>>> import numpy as np
>>> np.set_printoptions(precision=2, suppress=True, linewidth=120)
>>> X = np.loadtxt("mat.csv", delimiter=",")
>>> X
array([[ 0.34, -0.74, -0.04],
       [-0.11,  0.23,  0.06],
       [-1.68,  3.64,  0.28]])
>>> np.round(np.sort(np.abs(np.linalg.eigvals(X))), 2) + 0
array([0.  , 0.13, 0.98])
>>> X @ X
array([[ 0.26, -0.57, -0.07],
       [-0.16,  0.35,  0.04],
       [-1.44,  3.1 ,  0.36]])
>>> (X + X.T) / 2
array([[ 0.34, -0.42, -0.86],
       [-0.42,  0.23,  1.85],
       [-0.86,  1.85,  0.28]])
>>> r0, g = X[1], X[2]
>>> round(r0 @ g, 2)
np.float64(1.04)
>>> round(float(r0 @ r0), 2)
0.07
>>> pr = (r0 @ g) / (r0 @ r0) * r0
>>> round((g - pr) @ r0, 2)
np.float64(-0.0)
>>> np.linalg.matrix_rank(np.outer(r0, g))
np.int64(1)
>>> np.outer(r0, g)
array([[ 0.18, -0.4 , -0.03],
       [-0.39,  0.84,  0.06],
       [-0.1 ,  0.22,  0.02]])
>>> rng = np.random.default_rng(772223)
>>> z = rng.permutation(3)
>>> z
array([1, 2, 0])
>>> A2 = X[z][:, z]
>>> round(float(np.trace(A2)), 2)
0.85
>>> round(float(np.linalg.det(A2)), 2), round(float(np.linalg.det(X[z])), 2)
(-0.0, -0.0)
>>> np.allclose(A2, X)
False
>>> data = np.load("a.npy")
>>> data
array([[6, 0],
       [0, 4]])
>>> round(float(np.linalg.eigvals(data).sum().real), 2)
10.0
>>> np.round(np.linalg.det(data[::-1]), 2)
np.float64(-24.0)
>>> np.poly(data)
array([  1., -10.,  24.])
>>> round(float(np.linalg.det(data.T)), 2)
24.0
>>> evals, evecs = np.linalg.eig(data)
>>> np.sort(np.linalg.eigvals(data @ data))
array([16., 36.])
>>> np.sort(np.linalg.eigvals(data.T))
array([4., 6.])
>>> np.prod(evals)
np.float64(24.0)
>>> evals
array([6., 4.])
>>> evals, evecs = np.linalg.eigh(data)
>>> x0 = np.array([-7, 5])
>>> np.abs(data).sum(axis=1).max(), np.abs(evals).max()
(np.int64(6), np.float64(6.0))
>>> round(x0 @ data @ x0 / (x0 @ x0), 2), evals[0], evals[-1]
(np.float64(5.32), np.float64(4.0), np.float64(6.0))
>>> np.prod(np.diag(data)), round(float(np.linalg.det(data)), 2)
(np.int64(24), 24.0)
>>> [int(np.linalg.matrix_rank(np.linalg.matrix_power(data, p))) for p in range(1, 3)]
[2, 2]
>>> np.linalg.matrix_power(data - np.diag(np.diag(data)), 2)
array([[0, 0],
       [0, 0]])
>>> A2 = data / np.linalg.norm(data, axis=1, keepdims=True)
>>> C2 = A2 @ A2.T
>>> (C2 - 2 * np.eye(2)).round(6).argmax(axis=1)
array([1, 0])
>>> np.argwhere(np.triu(np.abs(C2) > 0.95, 1))
array([], shape=(0, 2), dtype=int64)
>>> (np.abs(C2) > 0.9).astype(int)
array([[1, 0],
       [0, 1]])
>>> m1 = np.array([[2, 2, 2, 2], [2, 4, 4, 4], [2, 4, 6, 6], [2, 4, 6, 8]])
>>> # equal to its transpose
>>> Uu, sv, Vh = np.linalg.svd(m1, full_matrices=False)
>>> sv / sv[0]
array([1.  , 0.12, 0.05, 0.03])
>>> Uu.shape, sv.shape, Vh.shape
((4, 4), (4,), (4, 4))
>>> np.abs(Vh[0])
array([0.23, 0.43, 0.58, 0.66])
>>> np.cumsum(sv ** 2) / np.sum(sv ** 2)
array([0.98, 1.  , 1.  , 1.  ])
>>> z = rng.integers(0, 3, 4)
>>> arr = np.triu((z[:, None] == z) & (rng.random((4, 4)) < 0.8), 1).astype(int)
>>> arr += arr.T
>>> arr
array([[0, 0, 0, 0],
       [0, 0, 0, 0],
       [0, 0, 0, 0],
       [0, 0, 0, 0]])
>>> x0 = np.array([-4, 4, 5, 2])
>>> rhs = m1 @ x0
>>> c, lr = np.zeros(4), 1 / np.linalg.norm(m1, 2) ** 2
>>> for i in range(20):
...     c -= lr * m1.T @ (m1 @ c - rhs)
...     if i % 5 == 0: print(i, round(np.linalg.norm(m1 @ c - rhs), 2))
... 
0 5.36
5 5.24
10 5.12
15 5.01
>>> np.round(np.linalg.cond(m1), 2)
np.float64(29.28)
>>> x0 = np.ones(4)
>>> for _ in range(6):
...     x0 = m1 @ x0
...     x0 /= np.linalg.norm(x0)
...     print(round(x0 @ m1 @ x0, 2))
... 
16.56
16.58
16.58
16.58
16.58
16.58
>>> x0
array([0.23, 0.43, 0.58, 0.66])
>>> np.round(np.linalg.eigvalsh(m1)[-1], 2)
np.float64(16.58)
>>> proj = np.triu(np.array([[3, 2, -4, 2], [3, 1, -1, 5], [1, 4, 4, 2], [4, -4, 2, 2]]), 1) + np.eye(4)
>>> A2 = proj @ m1 @ np.linalg.inv(proj)
>>> A2
array([[   2.,   -2.,    4.,    0.],
       [  10.,    0.,   68., -118.],
       [   6.,    0.,   42.,  -74.],
       [   2.,    0.,   14.,  -24.]])
>>> np.poly(A2)
array([  1., -20.,  60., -56.,  16.])
>>> proj @ m1 - m1 @ proj
array([[  0.,  -4.,   6., -18.],
       [  8.,  12.,  36.,   2.],
       [  4.,   4.,  24., -20.],
       [  0.,  -4.,  12., -36.]])
>>> z = rng.permutation(4)
>>> A2 = m1[:, z] * rng.choice([-1, 1], 4)
>>> A2
array([[-2, -2, -2, -2],
       [-4, -4, -4, -2],
       [-6, -4, -6, -2],
       [-6, -4, -8, -2]])
>>> Uu, _, Vh = np.linalg.svd(m1.T @ A2)
>>> np.round(np.linalg.lstsq(m1, A2)[0], 2) + 0
array([[ 0.,  0.,  0., -1.],
       [ 0., -1.,  0.,  0.],
       [-1.,  0.,  0.,  0.],
       [ 0.,  0., -1.,  0.]])
>>> np.round(Uu @ Vh, 2) + 0
array([[ 0.,  0.,  0., -1.],
       [ 0., -1.,  0.,  0.],
       [-1.,  0.,  0.,  0.],
       [ 0.,  0., -1.,  0.]])
>>> np.linalg.eigvals(A2)
array([-14.31+0.j  ,   0.56+1.04j,   0.56-1.04j,  -0.81+0.j  ])
>>> np.einsum("ii->", A2)
np.int64(-14)
>>> np.kron(np.eye(2, dtype=int), A2)
array([[-2, -2, -2, -2,  0,  0,  0,  0],
       [-4, -4, -4, -2,  0,  0,  0,  0],
       [-6, -4, -6, -2,  0,  0,  0,  0],
       [-6, -4, -8, -2,  0,  0,  0,  0],
       [ 0,  0,  0,  0, -2, -2, -2, -2],
       [ 0,  0,  0,  0, -4, -4, -4, -2],
       [ 0,  0,  0,  0, -6, -4, -6, -2],
       [ 0,  0,  0,  0, -6, -4, -8, -2]])
>>> np.round(np.linalg.det(A2[::-1]), 2)
np.float64(16.0)
>>> r0 = np.array([0, 1, 1, 2])
>>> A = r0[np.abs(np.subtract.outer(np.arange(4), np.arange(4)))]
>>> A
array([[0, 1, 1, 2],
       [1, 0, 1, 1],
       [1, 1, 0, 1],
       [2, 1, 1, 0]])
>>> evals, evecs = np.linalg.eig(A)
>>> np.sort(np.linalg.eigvals(A.T))
array([-2.  , -1.  , -0.56,  3.56])
>>> np.round(np.prod(evals), 2)
np.float64(-4.0)
